In [1]: import numpy as np

In [2]: import numpy.linalg as la

In [3]: np.set_printoptions(precision=2, suppress=True, linewidth=120)

In [4]: M = np.load("mat.npy")

In [5]: M
Out[5]: 
array([[-3, -2, -5,  1, -5],
       [-2, -4,  2,  5, -4],
       [-3, -2, -5,  1, -5],
       [-1, -2, -3,  2,  3],
       [ 5,  0,  2,  5,  2]])

In [6]: # row 2 repeats row 0

In [7]: np.abs(M).max()
Out[7]: np.int64(5)

In [8]: np.diff(M, axis=0)
Out[8]: 
array([[ 1, -2,  7,  4,  1],
       [-1,  2, -7, -4, -1],
       [ 2,  0,  2,  1,  8],
       [ 6,  2,  5,  3, -1]])

In [9]: la.matrix_rank(M)
Out[9]: np.int64(4)

In [10]: np.unravel_index(np.abs(M).argmax(), M.shape)
Out[10]: (np.int64(0), np.int64(2))

In [11]: M.sum(axis=0)
Out[11]: array([ -4, -10,  -9,  14,  -9])

In [12]: M.mean(axis=0)
Out[12]: array([-0.8, -2. , -1.8,  2.8, -1.8])

In [13]: left, sv, vt = la.svd(M)

In [14]: evecs = vt[:(sv > 1e-8).sum()]

In [15]: rng = np.random.default_rng(25)

In [16]: vec = M[4] + 4 * M[3] + rng.integers(2) * np.eye(5)[0]

In [17]: vec
Out[17]: array([  2.,  -8., -10.,  13.,  14.])

In [18]: np.round(evecs.T @ evecs, 2) + 0
Out[18]: 
array([[ 0.77,  0.36,  0.01,  0.22,  0.03],
       [ 0.36,  0.44, -0.01, -0.34, -0.04],
       [ 0.01, -0.01,  1.  , -0.01,  0.  ],
       [ 0.22, -0.34, -0.01,  0.8 , -0.03],
       [ 0.03, -0.04,  0.  , -0.03,  1.  ]])

In [19]: np.abs(np.diag(la.qr(M)[1])) > 1e-9
Out[19]: array([ True,  True,  True,  True, False])

In [20]: np.allclose(M[:-1].T @ la.lstsq(M[:-1].T, M[-1])[0], M[-1])
Out[20]: False

In [21]: np.unique(M.round(6), axis=0).shape
Out[21]: (4, 5)

In [22]: np.round(M @ la.pinv(M) @ M, 2) + 0
Out[22]: 
array([[-3., -2., -5.,  1., -5.],
       [-2., -4.,  2.,  5., -4.],
       [-3., -2., -5.,  1., -5.],
       [-1., -2., -3.,  2.,  3.],
       [ 5.,  0.,  2.,  5.,  2.]])

In [23]: W0 = np.loadtxt("out4.csv", delimiter=",")

In [24]: W0
Out[24]: 
array([[ 1.,  3., -5.,  0.],
       [ 0.,  1.,  3., -5.],
       [-5.,  0.,  1.,  3.],
       [ 3., -5.,  0.,  1.]])

In [25]: theta = np.radians(60)

In [26]: r_ = np.eye(4)

In [27]: r_[3, 3] = r_[0, 0] = np.cos(theta)

In [28]: r_[3, 0], r_[0, 3] = -np.sin(theta), np.sin(theta)

In [29]: r_
Out[29]: 
array([[ 0.5 ,  0.  ,  0.  ,  0.87],
       [ 0.  ,  1.  ,  0.  ,  0.  ],
       [ 0.  ,  0.  ,  1.  ,  0.  ],
       [-0.87,  0.  ,  0.  ,  0.5 ]])

In [30]: out = W0 @ r_.T

In [31]: out
Out[31]: 
array([[ 0.5 ,  3.  , -5.  , -0.87],
       [-4.33,  1.  ,  3.  , -2.5 ],
       [ 0.1 ,  0.  ,  1.  ,  5.83],
       [ 2.37, -5.  ,  0.  , -2.1 ]])

In [32]: idx = rng.permutation(4)

In [33]: out = W0[:, idx] * rng.choice([-1, 1], 4)

In [34]: out
Out[34]: 
array([[-3.,  5.,  0., -1.],
       [-1., -3., -5., -0.],
       [-0., -1.,  3.,  5.],
       [ 5., -0.,  1., -3.]])

In [35]: left, _, vt = la.svd(W0.T @ out)

In [36]: np.round(left @ vt, 2) + 0
Out[36]: 
array([[ 0.,  0.,  0., -1.],
       [-1.,  0.,  0.,  0.],
       [ 0., -1.,  0.,  0.],
       [ 0.,  0.,  1.,  0.]])

In [37]: X = np.load("a.npy")

In [38]: X
Out[38]: 
array([[ 6,  4,  4,  3,  2,  2],
       [-2,  4, -6, -1,  2, -3],
       [ 4, -6,  0,  2, -3,  0],
       [ 3,  2,  2,  6,  4,  4],
       [-1,  2, -3, -2,  4, -6],
       [ 2, -3,  0,  4, -6,  0]])

In [39]: out = X / la.norm(X, axis=1, keepdims=True)

In [40]: C2 = out @ out.T

In [41]: (C2 - 2 * np.eye(6)).round(6).argmax(axis=1)
Out[41]: array([3, 4, 5, 0, 1, 2])

In [42]: np.argwhere(np.triu(np.abs(C2) > 0.95, 1))
Out[42]: array([], shape=(0, 2), dtype=int64)

In [43]: C2[0].round(2) + 0
Out[43]: array([ 1.  , -0.32,  0.  ,  0.8 , -0.26,  0.  ])

In [44]: np.round(np.degrees(np.arccos(np.clip(C2[0, 1], -1, 1))), 2)
Out[44]: np.float64(108.91)

In [45]: F = np.load("w.npy")

In [46]: F
Out[46]: 
array([[0, 1, 0, 0, 0, 0],
       [0, 0, 0, 0, 1, 0],
       [0, 0, 0, 0, 0, 1],
       [1, 0, 0, 0, 0, 0],
       [0, 0, 1, 0, 0, 0],
       [0, 0, 0, 1, 0, 0]])

In [47]: # orthonormal columns

In [48]: theta = np.radians(180)

In [49]: r_ = np.eye(6)

In [50]: r_[0, 0] = r_[1, 1] = np.cos(theta)

In [51]: r_[0, 1], r_[1, 0] = -np.sin(theta), np.sin(theta)

In [52]: r_.round(2) + 0
Out[52]: 
array([[-1.,  0.,  0.,  0.,  0.,  0.],
       [ 0., -1.,  0.,  0.,  0.,  0.],
       [ 0.,  0.,  1.,  0.,  0.,  0.],
       [ 0.,  0.,  0.,  1.,  0.,  0.],
       [ 0.,  0.,  0.,  0.,  1.,  0.],
       [ 0.,  0.,  0.,  0.,  0.,  1.]])

In [53]: out = F @ r_.T

In [54]: np.allclose(la.norm(F, axis=1), la.norm(out, axis=1))
Out[54]: True

In [55]: round(la.det(r_), 2), np.trace(r_)
Out[55]: (np.float64(1.0), np.float64(2.0))

In [56]: np.allclose(F @ F.T, out @ out.T)
Out[56]: True

In [57]: la.svd(F, compute_uv=False), la.svd(out, compute_uv=False)
Out[57]: (array([1., 1., 1., 1., 1., 1.]), array([1., 1., 1., 1., 1., 1.]))

In [58]: np.abs(out - F).max(axis=0)
Out[58]: array([2., 2., 0., 0., 0., 0.])
